>>> import numpy as np
>>> np.set_printoptions(precision=3, suppress=True, linewidth=120, floatmode="fixed")
>>> M = np.loadtxt("out10.csv", delimiter=",")
>>> M
array([[ -3.987,   7.551,  18.086],
       [  4.607,  18.535,   5.936],
       [  8.787,  16.401,  -7.333],
       [  8.172,   4.116, -17.784],
       [ -9.060,  -8.888,  15.457],
       [  9.293,  11.897, -13.119],
       [ -6.957, -18.750,   0.132],
       [  0.459,  14.849,  13.391],
       [  5.046,  -5.233, -18.632],
       [  7.404,   1.265, -18.536],
       [ -4.001,   7.522,  18.095],
       [  8.636,   6.252, -16.921],
       [ -4.366, -18.417,  -6.462],
       [ -9.280, -13.321,  11.681],
       [ -9.122,  -9.416,  15.104],
       [  0.849,  15.328,  12.820],
       [  8.969,  15.746,  -8.464],
       [  3.961,  18.187,   7.318],
       [ -8.545,  -5.793,  17.129],
       [ -8.905, -16.002,   8.040],
       [ -2.140,  11.012,  16.558],
       [ -4.317,   6.858,  18.285],
       [ -9.013,  -8.531,  15.684],
       [  9.294,  11.938, -13.080],
       [ -8.514, -17.105,   5.911]])
>>> vec = np.array([0, 3, 2])
>>> h = np.maximum(M @ vec, 0)
>>> np.tanh(M @ vec)
array([ 1.000,  1.000,  1.000, -1.000,  1.000,  1.000, -1.000,  1.000, -1.000, -1.000,  1.000, -1.000, -1.000, -1.000,
        0.961,  1.000,  1.000,  1.000,  1.000, -1.000,  1.000,  1.000,  1.000,  1.000, -1.000])
>>> basis = M[[23, 0]].astype(float)
>>> for _ in range(5):
...     z = np.linalg.norm(M[:, None] - basis, axis=-1).argmin(axis=1)
...     basis = np.array([M[z == j].mean(axis=0) for j in range(2)])
... 
>>> z
array([1, 1, 0, 0, 1, 0, 1, 1, 0, 0, 1, 0, 1, 1, 1, 1, 0, 1, 1, 1, 1, 1, 1, 0, 1])
>>> np.bincount(z)
array([ 8, 17])
>>> basis[1] - basis[0]
array([-12.808,  -8.761,  25.596])
>>> basis
array([[  8.200,   7.798, -14.234],
       [ -4.608,  -0.964,  11.363]])
>>> cov = M.T @ M
>>> np.trace(cov), round(float((M ** 2).sum()), 3)
(np.float64(10000.0), 10000.0)
>>> np.diag(cov)
array([1269.908, 3988.445, 4741.647])
>>> np.round(np.linalg.svd(M, compute_uv=False) ** 2, 3) + 0
array([5970.342, 4029.658,    0.000])
>>> cov
array([[ 1269.908,  1556.750, -1860.610],
       [ 1556.750,  3988.445,  -233.316],
       [-1860.610,  -233.316,  4741.647]])
>>> d = np.linalg.norm(M[:, None] - M[None], axis=-1)
>>> np.linalg.matrix_rank(d ** 2)
np.int64(3)
>>> np.unravel_index(d.round(6).argmax(), d.shape)
(np.int64(16), np.int64(19))
>>> np.linalg.norm(M, axis=1)
array([20.000, 20.000, 20.000, 20.000, 20.000, 20.000, 20.000, 20.000, 20.000, 20.000, 20.000, 20.000, 20.000, 20.000,
       20.000, 20.000, 20.000, 20.000, 20.000, 20.000, 20.000, 20.000, 20.000, 20.000, 20.000])
>>> d.shape
(25, 25)
>>> d.mean(axis=1).argmax()
np.int64(8)
>>> d[20].round(6).argsort(kind="stable")[:4]
array([20,  0, 10, 21])
>>> Xs = M - M.mean(axis=0)
>>> Uu, sigma, Vh = np.linalg.svd(Xs, full_matrices=False)
>>> Vh[0] * np.sign(Vh[0, np.abs(Vh[0]).argmax()])
array([-0.459, -0.504,  0.731])
>>> np.round(Xs.mean(axis=0), 3) + 0
array([0.000, 0.000, 0.000])
>>> F = np.load("dump.npy")
>>> F
array([[2, 0, 2, 0],
       [0, 2, 0, 2],
       [2, 0, 2, 0],
       [0, 2, 0, 2]])
>>> vals, V = np.linalg.eigh(F)
>>> vec = np.array([2, -1, 0, 2])
>>> np.linalg.eigvalsh(F[1:, 1:])
array([0.000, 2.000, 4.000])
>>> Uu, sigma, Vh = np.linalg.svd(F)
>>> np.argmax(sigma[:-1] / (sigma[1:] + 1e-6)) + 1
np.int64(2)
>>> M2 = Uu[:, :2] @ np.diag(sigma[:2]) @ Vh[:2]
>>> round(np.linalg.norm(F - M2) / np.linalg.norm(F), 3)
np.float64(0.0)
>>> round(np.abs(F - M2).max(), 3)
np.float64(0.0)
>>> np.linalg.matrix_rank(M2)
np.int64(2)
>>> np.linalg.matrix_rank(F, rtol=0.05)
np.int64(2)
>>> J = np.load("w.npy")
>>> J
array([[-1,  3,  0,  1],
       [ 0,  0,  0,  2],
       [-2,  2,  2,  1],
       [-1, -1, -2,  0],
       [ 1,  1, -2,  0],
       [-1, -1, -2,  0],
       [ 0,  0,  0,  0],
       [ 0,  0,  0,  0],
       [-2,  2,  2,  1],
       [-2,  2,  2,  3],
       [-3,  1,  0,  1],
       [-1, -1, -2,  0],
       [-3,  1,  0,  1],
       [-2,  2,  2,  1],
       [ 0,  0,  0,  0],
       [-1, -1, -2,  0],
       [ 1,  1, -2,  0],
       [-1, -1, -2,  2],
       [ 0,  0,  0,  2],
       [ 0,  0,  0,  0],
       [ 0,  0,  0,  0],
       [ 0,  0,  0,  0],
       [ 0,  0,  0,  0],
       [ 1,  1, -2,  0],
       [ 1,  1, -2,  0],
       [ 1,  1, -2,  0]])
>>> # rows 3 and 5 are equal
>>> hat = J @ np.linalg.solve(J.T @ J, J.T)
>>> np.allclose(hat @ hat, hat)
True
>>> np.round(np.linalg.eigvalsh(hat), 3) + 0
array([0.000, 0.000, 0.000, 0.000, 0.000, 0.000, 0.000, 0.000, 0.000, 0.000, 0.000, 0.000, 0.000, 0.000, 0.000, 0.000,
       0.000, 0.000, 0.000, 0.000, 0.000, 0.000, 1.000, 1.000, 1.000, 1.000])
>>> np.round(hat @ J[:, 2], 3) + 0
array([ 0.000,  0.000,  2.000, -2.000, -2.000, -2.000,  0.000,  0.000,  2.000,  2.000,  0.000, -2.000,  0.000,  2.000,
        0.000, -2.000, -2.000, -2.000,  0.000,  0.000,  0.000,  0.000,  0.000, -2.000, -2.000, -2.000])
>>> basis = J[[1, 6]].astype(float)
>>> for _ in range(4):
...     z = np.linalg.norm(J[:, None] - basis, axis=-1).argmin(axis=1)
...     basis = np.array([J[z == j].mean(axis=0) for j in range(2)])
... 
>>> z
array([0, 1, 0, 1, 1, 1, 1, 1, 0, 0, 0, 1, 0, 0, 1, 1, 1, 1, 1, 1, 1, 1, 1, 1, 1, 1])
>>> np.abs(basis[1] - basis[0]).argmax()
np.int64(2)
>>> t3 = np.stack([J, 5 * J, J[::-1]])
>>> np.linalg.matrix_rank(t3.reshape(3, -1))
np.int64(2)
>>> t3.shape
(3, 26, 4)
>>> np.linalg.matrix_rank(t3)
array([4, 4, 4])
>>> np.einsum("bij,cij->bc", t3, t3)
array([[ 165,  825,    6],
       [ 825, 4125,   30],
       [   6,   30,  165]])
>>> vec = np.array([3, 2, -1, -3])
>>> (J @ vec).argmax()
np.int64(4)
>>> J @ np.eye(4)[1]
array([ 3.000,  0.000,  2.000, -1.000,  1.000, -1.000,  0.000,  0.000,  2.000,  2.000,  1.000, -1.000,  1.000,  2.000,
        0.000, -1.000,  1.000, -1.000,  0.000,  0.000,  0.000,  0.000,  0.000,  1.000,  1.000,  1.000])
>>> J @ vec
array([  0,  -6,  -7,  -3,   7,  -3,   0,   0,  -7, -13, -10,  -3, -10,  -7,   0,  -3,   7,  -9,  -6,   0,   0,   0,
         0,   7,   7,   7])
>>> (J * vec).sum(axis=1)
array([  0,  -6,  -7,  -3,   7,  -3,   0,   0,  -7, -13, -10,  -3, -10,  -7,   0,  -3,   7,  -9,  -6,   0,   0,   0,
         0,   7,   7,   7])
>>> np.einsum("ij,j->i", J, vec)
array([  0,  -6,  -7,  -3,   7,  -3,   0,   0,  -7, -13, -10,  -3, -10,  -7,   0,  -3,   7,  -9,  -6,   0,   0,   0,
         0,   7,   7,   7])
>>> Xs = J - J.mean(axis=0)
>>> Uu, sigma, Vh = np.linalg.svd(Xs, full_matrices=False)
>>> np.round(Xs.mean(axis=0), 3) + 0
array([0.000, 0.000, 0.000, 0.000])
>>> np.searchsorted(np.cumsum(sigma ** 2) / (sigma ** 2).sum(), 0.9) + 1
np.int64(3)
>>> sigma
array([9.185, 5.145, 3.665, 3.374])
>>> np.linalg.matrix_rank(Xs)
np.int64(4)
>>> E = np.loadtxt("test5.csv", delimiter=",")
>>> E
array([[-1.000,  1.000,  3.000,  0.000],
       [-2.000,  0.000, -1.000,  1.000],
       [ 0.000,  0.000,  2.000,  3.000],
       [-2.000,  0.000,  1.000,  4.000],
       [-3.000,  0.000,  0.000, -2.000],
       [-1.000,  1.000,  1.000, -3.000],
       [-6.000,  1.000,  0.000, -4.000],
       [-3.000,  1.000,  0.000, -2.000],
       [-1.000,  1.000,  1.000, -3.000],
       [ 0.000,  0.000,  0.000,  0.000],
       [ 0.000,  0.000,  0.000,  0.000],
       [-1.000,  1.000,  1.000, -3.000],
       [-1.000,  1.000,  1.000, -3.000],
       [ 0.000,  0.000,  0.000,  0.000],
       [-3.000,  1.000,  0.000, -2.000],
       [-3.000,  0.000,  0.000, -2.000],
       [-1.000,  1.000,  1.000, -3.000],
       [ 0.000,  0.000,  0.000,  0.000],
       [-3.000,  0.000,  0.000, -2.000],
       [-1.000,  1.000,  1.000, -3.000],
       [-2.000,  0.000, -1.000,  1.000],
       [ 0.000,  0.000,  2.000,  3.000],
       [ 0.000,  0.000,  0.000,  0.000],
       [-1.000,  1.000,  1.000, -3.000],
       [ 0.000,  0.000,  0.000,  0.000]])
>>> Xs = E - E.mean(axis=0)
>>> V = np.linalg.svd(Xs)[2][:3]
>>> M2 = Xs - Xs @ V.T @ V
>>> (Xs @ V.T).std(axis=0)
array([2.281, 1.302, 0.855])
>>> np.round(np.cov(Xs @ V.T, rowvar=False), 3) + 0
array([[5.421, 0.000, 0.000],
       [0.000, 1.766, 0.000],
       [0.000, 0.000, 0.761]])
